$ ipython --no-banner

In [1]: import numpy as np

In [2]: import numpy.linalg as la

In [3]: np.set_printoptions(suppress=True, linewidth=200)

In [4]: m1 = np.load("arr.npy")

In [5]: m1
Out[5]: 
array([[2.02, 1.  , 0.  ],
       [0.  , 0.02, 1.  ],
       [2.  , 1.  , 0.02]])

In [6]: left, sig, vt = la.svd(m1)

In [7]: np.argmax(sig[:-1] / (sig[1:] + 1e-6)) + 1
Out[7]: np.int64(2)

In [8]: sig.round(2)
Out[8]: array([3.18, 1.  , 0.01])

In [9]: out = left[:, :2] @ np.diag(sig[:2]) @ vt[:2]

In [10]: la.matrix_rank(m1, rtol=0.05)
Out[10]: np.int64(2)

In [11]: round(float(la.norm(m1 - out) / la.norm(m1)), 2)
Out[11]: 0.0

In [12]: out.round(2) + 0
Out[12]: 
array([[2.02, 1.  , 0.  ],
       [0.  , 0.02, 1.  ],
       [2.  , 1.  , 0.02]])

In [13]: mat = np.array([[0, 1, 0],
    ...:     [0, 0, 2],
    ...:     [0, 5, 0],
    ...:     [0, 5, 0],
    ...:     [0, 0, 2],
    ...:     [6, 0, 8],
    ...:     [0, 3, 0],
    ...:     [0, 3, 0],
    ...:     [4, 0, 6],
    ...:     [0, 1, 0],
    ...:     [0, 3, 0],
    ...:     [4, 0, 6],
    ...:     [0, 1, 0]])

In [14]: hat = mat @ la.solve(mat.T @ mat, mat.T)

In [15]: la.matrix_rank(np.eye(13) - hat)
Out[15]: np.int64(10)

In [16]: np.round(np.diag(hat), 2)
Out[16]: array([0.01, 0.47, 0.31, 0.31, 0.47, 0.56, 0.11, 0.11, 0.25, 0.01, 0.11, 0.25, 0.01])

In [17]: np.allclose(hat @ hat, hat)
Out[17]: True

In [18]: feats = np.loadtxt("m.csv", delimiter=",")

In [19]: feats
Out[19]: 
array([[  3.,   4., -16.,  15.],
       [ 24.,  -1., -32.,  30.],
       [ 39.,   6., -54.,  45.],
       [ 44.,   2., -46.,  38.]])

In [20]: u = np.array([9, 9, 6])

In [21]: np.polyval(u, feats[0])
Out[21]: array([ 114.,  186., 2166., 2166.])
